In [1]: import numpy as np

In [2]: np.set_printoptions(suppress=True, linewidth=120)

In [3]: m1 = np.load("block17.npy")

In [4]: m1
Out[4]: 
array([[ 7.05, 11.62, 13.96],
       [ 6.54, 12.66, 12.85],
       [ 4.5 , 11.11, 11.02],
       [ 5.92, 12.1 , 13.41],
       [ 4.72, 13.17, 13.33],
       [ 6.71, 12.  , 11.73],
       [ 6.56, 13.23, 12.18],
       [ 7.2 , 12.23, 12.61],
       [ 6.33, 11.04, 11.71],
       [ 4.31, 13.11, 11.28],
       [ 6.82, 10.25, 11.99],
       [ 5.62, 10.39, 11.86]])

In [5]: Y = m1 / np.sqrt((m1 ** 2).mean(axis=1, keepdims=True))

In [6]: Y[3].round(2)
Out[6]: array([0.54, 1.1 , 1.22])

In [7]: def softmax(z):
   ...:     e = np.exp(z - z.max(axis=-1, keepdims=True))
   ...:     return e / e.sum(axis=-1, keepdims=True)
   ...: 

In [8]: np.round(softmax(m1).sum(axis=1), 2)
Out[8]: array([1., 1., 1., 1., 1., 1., 1., 1., 1., 1., 1., 1.])

In [9]: np.round(softmax(10 * m1[7]), 2) + 0
Out[9]: array([0.  , 0.02, 0.98])

In [10]: np.round(softmax(m1[7] + -1), 2) + 0
Out[10]: array([0.  , 0.41, 0.59])

In [11]: np.round(softmax(m1[7]), 2) + 0
Out[11]: array([0.  , 0.41, 0.59])

In [12]: S = m1 @ m1.T / np.sqrt(3)

In [13]: softmax(S).round(6).argmax(axis=1)
Out[13]: array([0, 0, 0, 0, 4, 0, 0, 0, 0, 4, 0, 0])

In [14]: np.round(softmax(S)[7] @ m1, 2)
Out[14]: array([ 6.93, 11.77, 13.83])

In [15]: Y = np.array([[3, 3], [0, 1], [0, 3]])

In [16]: np.linalg.matrix_rank(np.vstack([m1, Y.T]))
Out[16]: np.int64(3)

In [17]: np.vstack([m1, Y.T]).shape
Out[17]: (14, 3)

In [18]: Y @ m1
Traceback (most recent call last):
  Cell In[18], line 1
    Y @ m1
ValueError: matmul: Input operand 1 has a mismatch in its core dimension 0, with gufunc signature (n?,k),(k,m?)->(n?,m?) (size 12 is different from 2)


In [19]: mat = np.load("dump.npy")

In [20]: mat
Out[20]: 
array([[4, 0, 0],
       [0, 2, 0],
       [0, 0, 0]])

In [21]: Uu, sv, Vh = np.linalg.svd(mat)

In [22]: evecs = Vh[:(sv > 1e-8).sum()]

In [23]: rng = np.random.default_rng(43498)

In [24]: x = mat[1] + 2 * mat[0] + rng.integers(2) * np.eye(3)[0]

In [25]: x
Out[25]: array([8., 2., 0.])

In [26]: np.round(np.linalg.norm(x - evecs.T @ evecs @ x), 2)
Out[26]: np.float64(0.0)

In [27]: np.diag(evecs.T @ evecs)
Out[27]: array([1., 1., 0.])

In [28]: Uu, sv, Vh = np.linalg.svd(mat)

In [29]: sv
Out[29]: array([4., 2., 0.])

In [30]: np.argmax(sv[:-1] / (sv[1:] + 1e-6)) + 1
Out[30]: np.int64(2)

In [31]: Y = Uu[:, :2] @ np.diag(sv[:2]) @ Vh[:2]

In [32]: np.linalg.matrix_rank(Y)
Out[32]: np.int64(2)

In [33]: np.linalg.matrix_rank(mat, rtol=0.05)
Out[33]: np.int64(2)

In [34]: round(float(np.linalg.norm(mat - Y) / np.linalg.norm(mat)), 2)
Out[34]: 0.0

In [35]: F = np.load("data.npy")

In [36]: F
Out[36]: 
array([[ 14.03, -26.76, -10.16],
       [ 13.78, -26.33,  -9.97],
       [ 11.11, -21.64,  -7.9 ],
       [  9.09, -17.98,  -6.29],
       [  4.95,  -9.99,  -2.83],
       [  1.81,  -3.12,  -0.16],
       [  1.62,  -2.68,  -0.02],
       [  1.51,  -2.44,   0.04],
       [  1.25,  -1.85,   0.19],
       [  1.04,  -1.41,   0.26],
       [  0.52,  -0.52,   0.27],
       [  0.47,  -0.45,   0.25],
       [  0.18,  -0.14,   0.11],
       [ -0.99,   0.37,  -0.72],
       [ -3.3 ,   0.79,  -2.13],
       [ -4.59,   1.07,  -2.74],
       [ -5.19,   1.21,  -3.  ],
       [ -9.07,   2.35,  -4.32],
       [-12.59,   3.62,  -5.2 ],
       [-17.09,   5.47,  -6.06],
       [-18.87,   6.26,  -6.34],
       [-24.9 ,   9.11,  -7.08],
       [-26.72,  10.02,  -7.26],
       [-27.35,  10.34,  -7.32]])

In [37]: Ac = F - F.mean(axis=0)

In [38]: evecs = np.linalg.svd(Ac)[2][:2]

In [39]: Y = Ac - Ac @ evecs.T @ evecs

In [40]: np.round((Ac @ evecs.T).std(axis=0), 2)
Out[40]: array([15.12,  5.25])

In [41]: np.round(Y.std(axis=0), 2)
Out[41]: array([0.21, 0.25, 0.37])

In [42]: np.round(np.cov(Ac @ evecs.T, rowvar=False), 2) + 0
Out[42]: 
array([[238.42,   0.  ],
       [  0.  ,  28.79]])

In [43]: A = np.load("arr.npy")

In [44]: A
Out[44]: 
array([[1.  , 0.9 , 0.81, 0.73],
       [0.9 , 1.  , 0.9 , 0.81],
       [0.81, 0.9 , 1.  , 0.9 ],
       [0.73, 0.81, 0.9 , 1.  ]])

In [45]: np.unravel_index(np.abs(A).argmax(), A.shape)
Out[45]: (np.int64(0), np.int64(0))

In [46]: A[:, 4]
Traceback (most recent call last):
  Cell In[46], line 1
    A[:, 4]
IndexError: index 4 is out of bounds for axis 1 with size 4


In [47]: A.sum(axis=0)
Out[47]: array([3.44, 3.61, 3.61, 3.44])

In [48]: np.linalg.rank(A)
Traceback (most recent call last):
  Cell In[48], line 1
    np.linalg.rank(A)
AttributeError: module 'numpy.linalg' has no attribute 'rank'


In [49]: np.linalg.matrix_rank(A)
Out[49]: np.int64(4)

In [50]: A.sum(axis=1)
Out[50]: array([3.44, 3.61, 3.61, 3.44])

In [51]: np.round(np.linalg.svd(A, compute_uv=False), 2)
Out[51]: array([3.53, 0.31, 0.1 , 0.06])

In [52]: np.round(A.mean(axis=0), 2)
Out[52]: array([0.86, 0.9 , 0.9 , 0.86])

In [53]: np.abs(A).max()
Out[53]: np.float64(1.0)

In [54]: np.zeros(4, 4)
Traceback (most recent call last):
  Cell In[54], line 1
    np.zeros(4, 4)
TypeError: Cannot interpret '4' as a data type


In [55]: np.round(A - A[0], 2)
Out[55]: 
array([[ 0.  ,  0.  ,  0.  ,  0.  ],
       [-0.1 ,  0.1 ,  0.09,  0.08],
       [-0.19,  0.  ,  0.19,  0.17],
       [-0.27, -0.09,  0.09,  0.27]])

In [56]: Y = np.array([[-3, 0], [-2, 3], [-1, 0], [-1, 0]])

In [57]: np.round(np.einsum("ik,kj->ij", A, Y), 2)
Out[57]: 
array([[-6.34,  2.7 ],
       [-6.41,  3.  ],
       [-6.13,  2.7 ],
       [-5.71,  2.43]])

In [58]: Y @ A
Traceback (most recent call last):
  Cell In[58], line 1
    Y @ A
ValueError: matmul: Input operand 1 has a mismatch in its core dimension 0, with gufunc signature (n?,k),(k,m?)->(n?,m?) (size 4 is different from 2)
